$ python3 -q
>>> import numpy as np
>>> np.set_printoptions(precision=2, suppress=True, linewidth=140, floatmode="fixed")
>>> M = np.diag(np.array([7, 5, 5, 4, 2, 9, 2, 6, 1, 3])) + 4 * np.eye(10, k=1) + 4 * np.eye(10, k=-1)
>>> M
array([[7.00, 4.00, 0.00, 0.00, 0.00, 0.00, 0.00, 0.00, 0.00, 0.00],
       [4.00, 5.00, 4.00, 0.00, 0.00, 0.00, 0.00, 0.00, 0.00, 0.00],
       [0.00, 4.00, 5.00, 4.00, 0.00, 0.00, 0.00, 0.00, 0.00, 0.00],
       [0.00, 0.00, 4.00, 4.00, 4.00, 0.00, 0.00, 0.00, 0.00, 0.00],
       [0.00, 0.00, 0.00, 4.00, 2.00, 4.00, 0.00, 0.00, 0.00, 0.00],
       [0.00, 0.00, 0.00, 0.00, 4.00, 9.00, 4.00, 0.00, 0.00, 0.00],
       [0.00, 0.00, 0.00, 0.00, 0.00, 4.00, 2.00, 4.00, 0.00, 0.00],
       [0.00, 0.00, 0.00, 0.00, 0.00, 0.00, 4.00, 6.00, 4.00, 0.00],
       [0.00, 0.00, 0.00, 0.00, 0.00, 0.00, 0.00, 4.00, 1.00, 4.00],
       [0.00, 0.00, 0.00, 0.00, 0.00, 0.00, 0.00, 0.00, 4.00, 3.00]])
>>> Q, R = np.linalg.qr(M)
>>> np.round(Q @ R, 2) + 0
array([[7.00, 4.00, 0.00, 0.00, 0.00, 0.00, 0.00, 0.00, 0.00, 0.00],
       [4.00, 5.00, 4.00, 0.00, 0.00, 0.00, 0.00, 0.00, 0.00, 0.00],
       [0.00, 4.00, 5.00, 4.00, 0.00, 0.00, 0.00, 0.00, 0.00, 0.00],
       [0.00, 0.00, 4.00, 4.00, 4.00, 0.00, 0.00, 0.00, 0.00, 0.00],
       [0.00, 0.00, 0.00, 4.00, 2.00, 4.00, 0.00, 0.00, 0.00, 0.00],
       [0.00, 0.00, 0.00, 0.00, 4.00, 9.00, 4.00, 0.00, 0.00, 0.00],
       [0.00, 0.00, 0.00, 0.00, 0.00, 4.00, 2.00, 4.00, 0.00, 0.00],
       [0.00, 0.00, 0.00, 0.00, 0.00, 0.00, 4.00, 6.00, 4.00, 0.00],
       [0.00, 0.00, 0.00, 0.00, 0.00, 0.00, 0.00, 4.00, 1.00, 4.00],
       [0.00, 0.00, 0.00, 0.00, 0.00, 0.00, 0.00, 0.00, 4.00, 3.00]])
>>> np.allclose(R.T @ R, M.T @ M)
True
>>> np.round(np.trace(Q @ Q.T), 2)
np.float64(10.0)
